% python3 -q
>>> import numpy as np
>>> np.set_printoptions(suppress=True, linewidth=120)
>>> J = np.load("mat.npy")
>>> J
array([[-1,  0,  0],
       [-2,  0,  0],
       [-2,  2, -1]])
>>> rng = np.random.default_rng(83)
>>> labels = rng.permutation(3)
>>> labels
array([0, 1, 2])
>>> out = J[labels][:, labels]
>>> out
array([[-1,  0,  0],
       [-2,  0,  0],
       [-2,  2, -1]])
>>> np.round(np.sort(np.abs(np.linalg.eigvals(out))), 2)
array([0., 1., 1.])
>>> np.round(np.linalg.det(out), 2), np.round(np.linalg.det(J[labels]), 2)
(np.float64(0.0), np.float64(0.0))
>>> U, sigma, Vt = np.linalg.svd(out, full_matrices=False)
>>> np.allclose(U * sigma @ Vt, out)
True
>>> np.round(sigma / sigma[0], 2) + 0
array([1.  , 0.42, 0.  ])
>>> sigma.round(2) + 0
array([3.45, 1.45, 0.  ])
>>> np.round(U.T @ U, 2) + 0
array([[1., 0., 0.],
       [0., 1., 0.],
       [0., 0., 1.]])
>>> np.round(np.abs(Vt[0]), 2)
array([0.84, 0.49, 0.24])
>>> U.shape, sigma.shape, Vt.shape
((3, 3), (3,), (3, 3))
>>> U, sigma, Vt = np.linalg.svd(J)
>>> sigma.round(2) + 0
array([3.45, 1.45, 0.  ])
>>> out = U[:, :2] @ np.diag(sigma[:2]) @ Vt[:2]
>>> np.round(np.abs(J - out).max(), 2)
np.float64(0.0)
>>> np.linalg.lstsq(J[:-1].T, J[-1])[2]
np.int32(1)
>>> round(np.trace(np.linalg.pinv(J) @ J), 2)
np.float64(2.0)
>>> f = np.array([0, 4, 2, 0])
>>> g = np.array([0, 2, 0])
>>> K = np.outer(f, g)
>>> K
array([[0, 0, 0],
       [0, 8, 0],
       [0, 4, 0],
       [0, 0, 0]])
>>> U, sigma, Vt = np.linalg.svd(K)
>>> np.argmax(sigma[:-1] / (sigma[1:] + 1e-6)) + 1
np.int64(1)
>>> out = U[:, :1] @ np.diag(sigma[:1]) @ Vt[:1]
>>> out.round(2)
array([[0., 0., 0.],
       [0., 8., 0.],
       [0., 4., 0.],
       [0., 0., 0.]])
>>> np.linalg.matrix_rank(K, rtol=0.05)
np.int64(1)
>>> np.linalg.lstsq(out[:-1].T, out[-1])[2]
np.int32(1)
>>> round(np.trace(np.linalg.pinv(out) @ out), 2)
np.float64(1.0)
>>> np.abs(np.diag(np.linalg.qr(out)[1])) > 1e-9
array([False,  True, False])
>>> m1 = np.load("test1.npy")
>>> m1
array([[-2.2 , -0.8 , -0.1 , -1.1 ],
       [-2.3 ,  0.6 ,  1.  ,  0.5 ],
       [-2.31, -0.83, -0.19, -1.25]])
>>> t = np.radians(45)
>>> r_ = np.eye(4)
>>> r_[1, 1] = r_[3, 3] = np.cos(t)
>>> r_[1, 3], r_[3, 1] = -np.sin(t), np.sin(t)
>>> r_.round(2)
array([[ 1.  ,  0.  ,  0.  ,  0.  ],
       [ 0.  ,  0.71,  0.  , -0.71],
       [ 0.  ,  0.  ,  1.  ,  0.  ],
       [ 0.  ,  0.71,  0.  ,  0.71]])
>>> out = m1 @ r_.T
>>> out.round(2)
array([[-2.2 ,  0.21, -0.1 , -1.34],
       [-2.3 ,  0.07,  1.  ,  0.78],
       [-2.31,  0.3 , -0.19, -1.47]])
>>> np.round(np.abs(out - m1).max(axis=0), 2)
array([0.  , 1.13, 0.  , 0.28])
>>> np.round(np.linalg.svd(m1, compute_uv=False), 2), np.round(np.linalg.svd(out, compute_uv=False), 2)
(array([4.16, 1.97, 0.06]), array([4.16, 1.97, 0.06]))
>>> [round(float(x), 2) for x in np.linalg.svd(out, compute_uv=False)[:3]]
[4.16, 1.97, 0.06]
>>> U, sigma, Vt = np.linalg.svd(m1)
>>> np.argmax(sigma[:-1] / (sigma[1:] + 1e-6)) + 1
np.int64(2)
>>> out = U[:, :2] @ np.diag(sigma[:2]) @ Vt[:2]
>>> round(np.linalg.norm(m1 - out) / np.linalg.norm(m1), 2)
np.float64(0.01)
>>> round(np.linalg.norm(m1 - out, 2), 2), round(sigma[2], 2)
(np.float64(0.06), np.float64(0.06))
>>> np.round(np.abs(m1 - out).max(), 2)
np.float64(0.03)
>>> M = np.load("m.npy")
>>> M
array([[ 0,  0,  0],
       [ 0,  0,  0],
       [ 3, -2, -1],
       [ 0,  0,  0],
       [ 0,  0,  0],
       [-2, -1,  3],
       [ 5, -4, -4],
       [ 0,  0,  0],
       [ 0,  0,  0],
       [ 0,  0,  0],
       [ 3, -5, -1],
       [ 0,  0,  0],
       [ 0,  0,  0],
       [ 3, -5, -1],
       [ 0,  0,  0],
       [ 0,  0,  0],
       [-2, -1,  3],
       [ 0,  0,  0],
       [ 2, -2, -3],
       [ 3, -2, -1],
       [ 2, -2, -3],
       [ 2, -2, -3],
       [ 0,  0,  0],
       [ 5, -4, -4],
       [ 0,  0,  0],
       [-2, -1,  3]])
>>> Xc = (M - M.mean(axis=0)) / M.std(axis=0)
>>> Xc.std(axis=0)
array([1., 1., 1.])
>>> beta = np.linalg.lstsq(np.delete(Xc, 1, axis=1), Xc[:, 1])[0]
>>> np.abs(beta).argmax()
np.int64(0)
>>> beta.round(2)
array([-1.43, -0.73])
>>> dist = np.linalg.norm(M[:, None] - M[None], axis=-1)
>>> (dist + 1e9 * np.eye(26)).round(6).argmin(axis=1)
array([ 1,  0, 19,  0,  0, 16, 23,  0,  0,  0, 13,  0,  0, 10,  0,  0,  5,  0, 20,  2, 18, 18,  0,  6,  0,  5])
>>> dist.mean(axis=1).argmax()
np.int64(6)
>>> np.unravel_index(dist.round(6).argmax(), dist.shape)
(np.int64(5), np.int64(6))
>>> Q, vecs = np.linalg.qr(M[:, :1])[0], np.linalg.qr(M[:, 1:])[0]
>>> sigma = np.linalg.svd(Q.T @ vecs, compute_uv=False)
>>> np.round(np.degrees(np.arccos(sigma.clip(0, 1))), 2)
array([15.19])
>>> labels = M[:, 2] > np.median(M[:, 2])
>>> f = M[labels].mean(axis=0) - M[~labels].mean(axis=0)
>>> ((M - M.mean(axis=0)) @ f > 0).astype(int)
array([1, 1, 0, 1, 1, 1, 0, 1, 1, 1, 0, 1, 1, 0, 1, 1, 1, 1, 0, 0, 0, 0, 1, 0, 1, 1])
>>> np.round((((M - M.mean(axis=0)) @ f > 0) == labels).mean(), 2)
np.float64(0.46)
>>> labels.astype(int)
array([0, 0, 0, 0, 0, 1, 0, 0, 0, 0, 0, 0, 0, 0, 0, 0, 1, 0, 0, 0, 0, 0, 0, 0, 0, 1])
>>> f.round(2)
array([-3.22,  0.22,  3.91])
>>> np.argsort(-np.abs(f).round(6), kind="stable")
array([2, 0, 1])
>>> vec = np.array([-1, 0, 0])
>>> target = M @ vec
>>> np.round(np.linalg.lstsq(M, target)[0], 2) + 0
array([-1.,  0.,  0.])
>>> target = target + 0.1 * rng.normal(size=26)
>>> target.round(2) + 0
array([-0.04,  0.  , -2.96, -0.1 ,  0.12,  2.02, -5.05, -0.15, -0.07,  0.07, -2.95,  0.09, -0.05, -2.92, -0.02,  0.14,
        2.01, -0.1 , -2.03, -2.98, -1.97, -1.95, -0.04, -4.98,  0.12,  2.11])
>>> beta, *_ = np.linalg.lstsq(M, target)
>>> beta.round(2)
array([-1.01, -0.02,  0.01])
>>> [round(float(np.linalg.norm(np.linalg.solve(M.T @ M + lam * np.eye(3), M.T @ target))), 2) for lam in (0, 1, 10, 100)]
[1.01, 0.9, 0.67, 0.47]
>>> data = np.load("dump.npy")
>>> data
array([[ 1, -2,  4],
       [ 1, -1,  1],
       [ 1,  0,  0]])
>>> out = data[0, 0] * data[1:] - np.outer(data[1:, 0], data[0])
>>> out
array([[ 0,  1, -3],
       [ 0,  2, -4]])
>>> data[:, 0] / data[0, 0]
array([1., 1., 1.])
>>> np.round(np.poly(data), 2) + 0
array([ 1.,  0., -3., -2.])
>>> round(float(np.linalg.det(data[::-1])), 2)
-2.0
>>> np.kron(np.eye(2, dtype=int), data)
array([[ 1, -2,  4,  0,  0,  0],
       [ 1, -1,  1,  0,  0,  0],
       [ 1,  0,  0,  0,  0,  0],
       [ 0,  0,  0,  1, -2,  4],
       [ 0,  0,  0,  1, -1,  1],
       [ 0,  0,  0,  1,  0,  0]])
>>> round(np.linalg.det(2 * data), 2), round(float(np.linalg.det(data)), 2)
(np.float64(16.0), 2.0)
>>> np.round(np.linalg.eigvals(data), 2)
array([ 2., -1., -1.])
>>> round(np.linalg.eigvals(data).sum().real, 2)
np.float64(0.0)
>>> feats = np.loadtxt("x.csv", delimiter=",")
>>> feats.round(2)
array([[ 2.27,  1.93,  0.35],
       [-1.78, -0.45,  2.37],
       [ 2.19,  1.01, -1.78],
       [ 2.41,  1.76, -0.35],
       [-1.79, -0.46,  2.36],
       [-2.4 , -1.49,  0.99],
       [ 1.69,  1.95,  1.54],
       [ 2.41,  1.55, -0.88],
       [-0.65, -1.52, -2.51],
       [-0.84,  0.48,  2.84],
       [ 1.32,  1.83,  1.97],
       [-2.39, -1.43,  1.12],
       [ 1.41,  1.86,  1.88]])
>>> # rows and columns are dependent
>>> T = np.stack([feats, -1 * feats, feats[::-1]])
>>> (T @ feats.T).shape
(3, 13, 13)
>>> np.linalg.matrix_rank(T)
array([2, 2, 2])
>>> np.linalg.matrix_rank(T.reshape(3, -1))
np.int64(2)
>>> T.shape
(3, 13, 3)
>>> np.round(T.sum(axis=0), 2)
array([[ 1.41,  1.86,  1.88],
       [-2.39, -1.43,  1.12],
       [ 1.32,  1.83,  1.97],
       [-0.84,  0.48,  2.84],
       [-0.65, -1.52, -2.51],
       [ 2.41,  1.55, -0.88],
       [ 1.69,  1.95,  1.54],
       [-2.4 , -1.49,  0.99],
       [-1.79, -0.46,  2.36],
       [ 2.41,  1.76, -0.35],
       [ 2.19,  1.01, -1.78],
       [-1.78, -0.45,  2.37],
       [ 2.27,  1.93,  0.35]])
>>> np.round(np.einsum("bij,cij->bc", T, T), 2)
array([[ 117.  , -117.  ,   11.06],
       [-117.  ,  117.  ,  -11.06],
       [  11.06,  -11.06,  117.  ]])
>>> X = np.loadtxt("out14.csv", delimiter=",")
>>> X
array([[ 0.58,  2.43,  1.96],
       [ 0.29, -0.4 , -0.23],
       [-0.01,  3.55,  2.37],
       [-0.26,  2.75,  1.84],
       [ 0.14,  2.97,  2.18],
       [ 0.35,  2.1 ,  2.07],
       [-0.62,  2.71,  1.07],
       [ 0.43,  0.49,  0.88],
       [-0.56,  0.06, -0.21],
       [ 0.24, -0.92, -0.24],
       [ 0.65,  2.15,  2.16],
       [ 0.25, -2.  , -1.31],
       [-0.49, -0.48, -0.94],
       [-0.25, -2.25, -1.67],
       [-0.05,  0.05,  0.23],
       [ 0.12,  2.25,  1.52],
       [-0.52,  1.98,  0.79],
       [ 0.87,  1.93,  2.13]])
>>> dist = np.linalg.norm(X[:, None] - X[None], axis=-1)
>>> dist[17].round(2)
array([0.6 , 3.37, 1.86, 1.43, 1.27, 0.55, 1.99, 1.96, 3.32, 3.76, 0.31, 5.26, 4.13, 5.76, 2.83, 1.02, 1.93, 0.  ])
>>> np.flatnonzero(dist[17] < dist.mean() / 2)
array([ 0,  4,  5, 10, 15, 17])
>>> dist.shape
(18, 18)
>>> Xc = (X - X.mean(axis=0)) / X.std(axis=0)
>>> np.argwhere(np.abs(Xc) > 2)
array([], shape=(0, 2), dtype=int64)
>>> beta = np.linalg.lstsq(np.delete(Xc, 0, axis=1), Xc[:, 0])[0]
>>> np.abs(beta).argmax()
np.int64(1)
>>> proj = X @ np.linalg.solve(X.T @ X, X.T)
>>> np.round(np.linalg.eigvalsh(proj), 2) + 0
array([0., 0., 0., 0., 0., 0., 0., 0., 0., 0., 0., 0., 0., 0., 0., 1., 1., 1.])
>>> np.allclose(proj @ proj, proj)
True
>>> round(np.trace(proj), 2)
np.float64(3.0)
>>> out = np.c_[X[:, :2] @ np.array([[3, 3], [-2, 0]]), np.array([2, 1, -1, -1, -2, 2, 0, -2, -1, 2, 2, -2, 0, -2, 0, -2, 0, -1])]
>>> out.round(2)
array([[-3.12,  1.74,  2.  ],
       [ 1.67,  0.87,  1.  ],
       [-7.13, -0.03, -1.  ],
       [-6.28, -0.78, -1.  ],
       [-5.52,  0.42, -2.  ],
       [-3.15,  1.05,  2.  ],
       [-7.28, -1.86,  0.  ],
       [ 0.31,  1.29, -2.  ],
       [-1.8 , -1.68, -1.  ],
       [ 2.56,  0.72,  2.  ],
       [-2.35,  1.95,  2.  ],
       [ 4.75,  0.75, -2.  ],
       [-0.51, -1.47,  0.  ],
       [ 3.75, -0.75, -2.  ],
       [-0.25, -0.15,  0.  ],
       [-4.14,  0.36, -2.  ],
       [-5.52, -1.56,  0.  ],
       [-1.25,  2.61, -1.  ]])
>>> np.linalg.matrix_rank(out)
np.int64(3)
>>> np.round(np.linalg.lstsq(X, out[:, 0])[0], 2) + 0
array([ 3., -2.,  0.])
